% python3 -q
>>> import numpy as np
>>> import numpy.linalg as la
>>> np.set_printoptions(precision=2, suppress=True, linewidth=100)
>>> tidy = lambda a: np.round(a, 2) + 0
>>> mat = np.loadtxt("out18.csv", delimiter=",")
>>> tidy(mat)
array([[ 0.4 , -0.35, -0.35],
       [-0.35,  0.3 ,  0.3 ],
       [-0.35,  0.3 ,  0.3 ]])
>>> tidy(la.norm(mat, 2) / la.norm(mat))
np.float64(1.0)
>>> [round(float(x), 2) for x in la.svd(mat, compute_uv=False)[:3]]
[1.0, 0.0, 0.0]
>>> la.matrix_rank(mat, rtol=0.1)
np.int64(1)
>>> M = np.loadtxt("case5.csv", delimiter=",")
>>> M
array([[ 0.,  0.,  0., -3.],
       [ 0.,  0.,  0., -2.],
       [ 0.,  0.,  0.,  0.],
       [-3., -2.,  0.,  0.]])
>>> w, V = la.eigh(M)
>>> tidy(V.T @ M @ V)
array([[-3.61,  0.  ,  0.  ,  0.  ],
       [ 0.  ,  0.  ,  0.  ,  0.  ],
       [ 0.  ,  0.  ,  0.  ,  0.  ],
       [ 0.  ,  0.  ,  0.  ,  3.61]])
>>> tidy(w.sum()), np.trace(M)
(np.float64(0.0), np.float64(0.0))
>>> (w > 1e-8).sum(), (w < -1e-8).sum()
(np.int64(1), np.int64(1))
>>> tidy(w)
array([-3.61,  0.  ,  0.  ,  3.61])
>>> (M != 0).astype(int)
array([[0, 0, 0, 1],
       [0, 0, 0, 1],
       [0, 0, 0, 0],
       [1, 1, 0, 0]])
>>> la.cond(M) > 100
np.True_
>>> np.argsort(-la.norm(M, axis=0).round(6), kind="stable")[:3]
array([3, 0, 1])
>>> x = np.array([-8, 6, -6, -8])
>>> a = np.maximum(M @ x, 0)
>>> np.maximum(M @ (3 * x), 0)
array([72., 48.,  0., 36.])
>>> np.flatnonzero(a > 1e-9)
array([0, 1, 3])
>>> M.T @ a
array([ -36.,  -24.,    0., -104.])
>>> rank = la.matrix_rank(M)
>>> rank
np.int64(2)
>>> null = la.svd(M)[2][rank:].T
>>> null.shape
(4, 2)
>>> M @ null
array([[0., 0.],
       [0., 0.],
       [0., 0.],
       [0., 0.]])
>>> [int(la.matrix_rank(M[:, :j + 1])) for j in range(4)]
[1, 1, 1, 2]
>>> K = np.loadtxt("block12.csv", delimiter=",")
>>> K
array([[-2., -1., -2.],
       [ 0., -2., -1.],
       [ 0.,  0.,  2.]])
>>> out = np.array([[-1, -1], [1, 0]])
>>> W2 = np.kron(out, K)
>>> W2
array([[ 2.,  1.,  2.,  2.,  1.,  2.],
       [-0.,  2.,  1., -0.,  2.,  1.],
       [-0., -0., -2., -0., -0., -2.],
       [-2., -1., -2., -0., -0., -0.],
       [ 0., -2., -1.,  0., -0., -0.],
       [ 0.,  0.,  2.,  0.,  0.,  0.]])
>>> tidy(la.norm(W2, 2)), tidy(la.norm(out, 2) * la.norm(K, 2))
(np.float64(5.96), np.float64(5.96))
>>> np.allclose(W2 @ W2.T, W2.T @ W2)
False
>>> tidy(np.sort(np.abs(la.eigvals(K))))
array([2., 2., 2.])
>>> K.inv()
Traceback (most recent call last):
  File "<python-input-38>", line 1, in <module>
    K.inv()
    ^^^^^
AttributeError: 'numpy.ndarray' object has no attribute 'inv'
>>> tidy(la.matrix_power(K, 2))
array([[4., 4., 1.],
       [0., 4., 0.],
       [0., 0., 4.]])
>>> (K + K.T) / 2
array([[-2. , -0.5, -1. ],
       [-0.5, -2. , -0.5],
       [-1. , -0.5,  2. ]])
>>> (K - K.T) / 2
array([[ 0. , -0.5, -1. ],
       [ 0.5,  0. , -0.5],
       [ 1. ,  0.5,  0. ]])
>>> tidy(np.abs(la.eigvals(K)).max())
np.float64(2.0)
>>> proj = np.triu(np.array([[1, -2, 2], [-3, 2, -2], [-2, -3, 1]]), 1) + np.eye(3)
>>> out = proj @ K @ la.inv(proj)
>>> np.trace(out), np.trace(K)
(np.float64(-2.0), np.float64(-2.0))
>>> la.matrix_rank(out)
np.int64(3)
>>> out
array([[-2., -1.,  6.],
       [ 0., -2., -9.],
       [ 0.,  0.,  2.]])
>>> x = np.array([2, 0, -3])
>>> a = np.maximum(K @ x, 0)
>>> np.maximum(K @ x, 0) - np.maximum(-K @ x, 0)
array([ 2.,  3., -6.])
>>> np.maximum(K @ (3 * x), 0)
array([6., 9., 0.])
>>> W0 = np.load("x.npy")
>>> tidy(W0)
array([[-2.  , -2.12,  4.06],
       [-3.48,  1.12, -3.41],
       [-2.84,  1.41, -3.87],
       [ 1.13, -1.91,  4.48],
       [-1.13, -2.15,  4.37],
       [ 0.02, -2.09,  4.54],
       [-1.68,  1.79, -4.36],
       [ 4.91,  0.85, -0.46],
       [ 0.08,  2.1 , -4.54],
       [-4.63,  0.26, -1.87],
       [-4.81,  0.  , -1.36],
       [ 3.55, -1.08,  3.35],
       [-4.56,  0.34, -2.03],
       [-0.96, -2.15,  4.41],
       [-4.94, -0.31, -0.71],
       [-2.29, -2.1 ,  3.92],
       [-4.95, -0.71,  0.16],
       [ 0.56, -2.02,  4.54],
       [ 1.29, -1.88,  4.45],
       [-4.31, -1.5 ,  2.05],
       [ 3.98,  1.67, -2.53],
       [ 4.94,  0.31,  0.71],
       [ 4.35, -0.54,  2.4 ],
       [-3.16, -1.95,  3.35],
       [-2.63,  1.49, -3.98],
       [-0.84,  1.97, -4.52]])
>>> rank = la.matrix_rank(W0)
>>> rank
np.int64(2)
>>> null = la.svd(W0)[2][rank:].T
>>> null.shape
(3, 1)
>>> la.matrix_rank(W0.T @ W0), la.matrix_rank(W0 @ W0.T)
(np.int64(2), np.int64(2))
>>> th = np.radians(90)
>>> R = np.eye(3)
>>> R[0, 0] = R[2, 2] = np.cos(th)
>>> R[0, 2], R[2, 0] = -np.sin(th), np.sin(th)
>>> tidy(R)
array([[ 0.,  0., -1.],
       [ 0.,  1.,  0.],
       [ 1.,  0.,  0.]])
>>> out = W0 @ R.T
>>> tidy(la.svd(W0, compute_uv=False)), tidy(la.svd(out, compute_uv=False))
(array([19.54, 16.38,  0.  ]), array([19.54, 16.38,  0.  ]))
>>> np.allclose(la.norm(W0, axis=1), la.norm(out, axis=1))
True
>>> tidy(np.abs(out - W0).max(axis=0))
array([6.9 , 0.  , 6.51])
>>> tidy(la.det(R)), np.trace(R)
(np.float64(1.0), np.float64(1.0))
>>> np.allclose(W0 @ W0.T, out @ out.T)
True
>>> u, g = W0[4], W0[9]
>>> tidy(u @ g)
np.float64(-3.46)
>>> pr = (u @ g) / (u @ u) * u
>>> tidy(pr)
array([ 0.16,  0.3 , -0.6 ])
>>> tidy(la.norm(u + g) ** 2 + la.norm(u - g) ** 2)
np.float64(100.0)
>>> tidy((g - pr) @ u)
np.float64(0.0)
>>> tidy(np.outer(u, g))
array([[  5.25,  -0.29,   2.12],
       [  9.98,  -0.56,   4.02],
       [-20.23,   1.14,  -8.15]])
>>> u = np.array([3, 3])
>>> tidy(np.convolve(W0[16], u))
array([-14.84, -16.97,  -1.66,   0.47])
>>> tidy(np.polyval(u, W0[16]))
array([-11.84,   0.87,   3.47])
>>> tidy(np.cross(W0[16, :3], W0[15, :3]))
array([-2.45, 19.02,  8.75])
>>> data = -2 * np.eye(3) + np.eye(3, k=1)
>>> data
array([[-2.,  1.,  0.],
       [ 0., -2.,  1.],
       [ 0.,  0., -2.]])
>>> w, V = la.eig(data)
>>> tidy(np.sort(la.eigvals(la.inv(data))))
array([-0.5, -0.5, -0.5])
>>> w
array([-2., -2., -2.])
>>> J = np.array([[0.1, 0.4, -0.1],
...     [-0.4, 0.0, 0.1],
...     [-0.7, 0.2, 0.5],
...     [-0.2, 1.2, -0.4],
...     [-0.4, -0.8, -0.7],
...     [-0.7, -2.7, -0.8],
...     [0.4, -0.4, -0.7],
...     [-0.8, -0.4, 0.5],
...     [-1.2, 0.0, 1.6],
...     [1.5, 2.0, 0.4],
...     [1.3, 3.1, -0.9],
...     [1.0, 0.6, -0.4],
...     [0.7, 0.5, -1.1],
...     [0.9, 0.8, -0.7],
...     [1.2, -1.0, 0.1],
...     [1.9, -0.8, 0.5],
...     [-0.2, -1.3, -0.1],
...     [-0.6, 0.1, -1.3]])
>>> rng = np.random.default_rng(13)
>>> J[:, 1] = 2 * J[:, 2] + 0.02 * rng.normal(size=18)
>>> tidy(J)
array([[ 0.1 , -0.16, -0.1 ],
       [-0.4 ,  0.14,  0.1 ],
       [-0.7 ,  1.02,  0.5 ],
       [-0.2 , -0.8 , -0.4 ],
       [-0.4 , -1.37, -0.7 ],
       [-0.7 , -1.59, -0.8 ],
       [ 0.4 , -1.36, -0.7 ],
       [-0.8 ,  1.  ,  0.5 ],
       [-1.2 ,  3.19,  1.6 ],
       [ 1.5 ,  0.81,  0.4 ],
       [ 1.3 , -1.79, -0.9 ],
       [ 1.  , -0.81, -0.4 ],
       [ 0.7 , -2.2 , -1.1 ],
       [ 0.9 , -1.39, -0.7 ],
       [ 1.2 ,  0.21,  0.1 ],
       [ 1.9 ,  0.99,  0.5 ],
       [-0.2 , -0.21, -0.1 ],
       [-0.6 , -2.64, -1.3 ]])
>>> rank = la.matrix_rank(mat)
>>> rank
np.int64(1)
>>> null = la.svd(mat)[2][rank:].T
>>> [int(la.matrix_rank(mat[:, :j + 1])) for j in range(3)]
[1, 1, 1]
>>> tidy(mat @ null)
array([[0., 0.],
       [0., 0.],
       [0., 0.]])
>>> la.matrix_rank(mat.T @ mat), la.matrix_rank(mat @ mat.T)
(np.int64(1), np.int64(1))
>>> cen = J - J.mean(axis=0)
>>> U, sig, vt = la.svd(cen, full_matrices=False)
>>> tidy(sig ** 2 / (sig ** 2).sum())
array([0.76, 0.24, 0.  ])
>>> tidy(vt[0] * np.sign(vt[0, np.abs(vt[0]).argmax()]))
array([-0.13,  0.89,  0.44])
>>> E = np.loadtxt("arr.csv", delimiter=",")
>>> E
array([[ 1.34,  1.39,  0.71, -5.01],
       [ 1.39, -0.29,  0.06,  1.79],
       [ 0.71,  0.06,  1.32, -1.36],
       [-5.01,  1.79, -1.36,  3.63]])
>>> w, V = la.eig(E)
>>> tidy(np.sort(la.eigvals(E.T)))
array([-4.  ,  0.99,  1.  ,  8.  ])
>>> tidy(w)
array([ 8.  , -4.  ,  0.99,  1.  ])
